% ipython --no-banner

In [1]: import numpy as np

In [2]: import numpy.linalg as la

In [3]: np.set_printoptions(precision=2, suppress=True, linewidth=160)

In [4]: arr = np.load("m.npy")

In [5]: arr
Out[5]: 
array([[-2.7, -3. ,  1. ,  1. , -3. ],
       [-3. ,  3.3, -3. ,  2. ,  1. ],
       [ 0. , -1. ,  0.3,  0. , -2. ],
       [ 2. , -1. ,  0. ,  1.3,  2. ],
       [-3. , -3. ,  1. ,  1. , -2.7]])

In [6]: x = np.array([9, 2, 2, 3, 2])

In [7]: target = arr @ x

In [8]: target
Out[8]: array([-31.3, -18.4,  -5.4,  23.9, -33.4])

In [9]: np.round(la.solve(arr.T, arr[3]), 2) + 0
Out[9]: array([0., 0., 0., 1., 0.])

In [10]: np.round(la.solve(arr, arr[:, 1]), 2) + 0
Out[10]: array([0., 1., 0., 0., 0.])

In [11]: Uu, s, VT = la.svd(arr)

In [12]: np.argmax(s[:-1] / (s[1:] + 1e-6)) + 1
Out[12]: np.int64(4)

In [13]: Y = Uu[:, :4] @ np.diag(s[:4]) @ VT[:4]

In [14]: la.matrix_rank(Y)
Out[14]: np.int64(4)

In [15]: np.round(la.norm(arr - Y, 2), 2), np.round(s[4], 2)
Out[15]: (np.float64(0.04), np.float64(0.04))

In [16]: Y.round(2) + 0
Out[16]: 
array([[-2.7 , -3.01,  0.98,  0.99, -3.  ],
       [-3.  ,  3.3 , -3.  ,  2.  ,  1.  ],
       [ 0.  , -1.  ,  0.31,  0.  , -2.  ],
       [ 2.  , -1.  ,  0.  ,  1.3 ,  2.  ],
       [-3.  , -2.99,  1.02,  1.01, -2.7 ]])

In [17]: Uu, s, VT = la.svd(Y)

In [18]: V = VT[:(s > 1e-8).sum()]

In [19]: rng = np.random.default_rng(25)

In [20]: x = Y[0] + 4 * Y[4] + rng.integers(2) * np.eye(5)[2]

In [21]: x
Out[21]: array([-14.7 , -14.97,   6.05,   5.03, -13.81])

In [22]: V.T @ V
Out[22]: 
array([[ 1.  , -0.02, -0.04, -0.02,  0.01],
       [-0.02,  0.78, -0.35, -0.22,  0.06],
       [-0.04, -0.35,  0.45, -0.35,  0.09],
       [-0.02, -0.22, -0.35,  0.78,  0.06],
       [ 0.01,  0.06,  0.09,  0.06,  0.99]])

In [23]: la.matrix_rank(np.vstack([Y, x]))
Out[23]: np.int64(5)
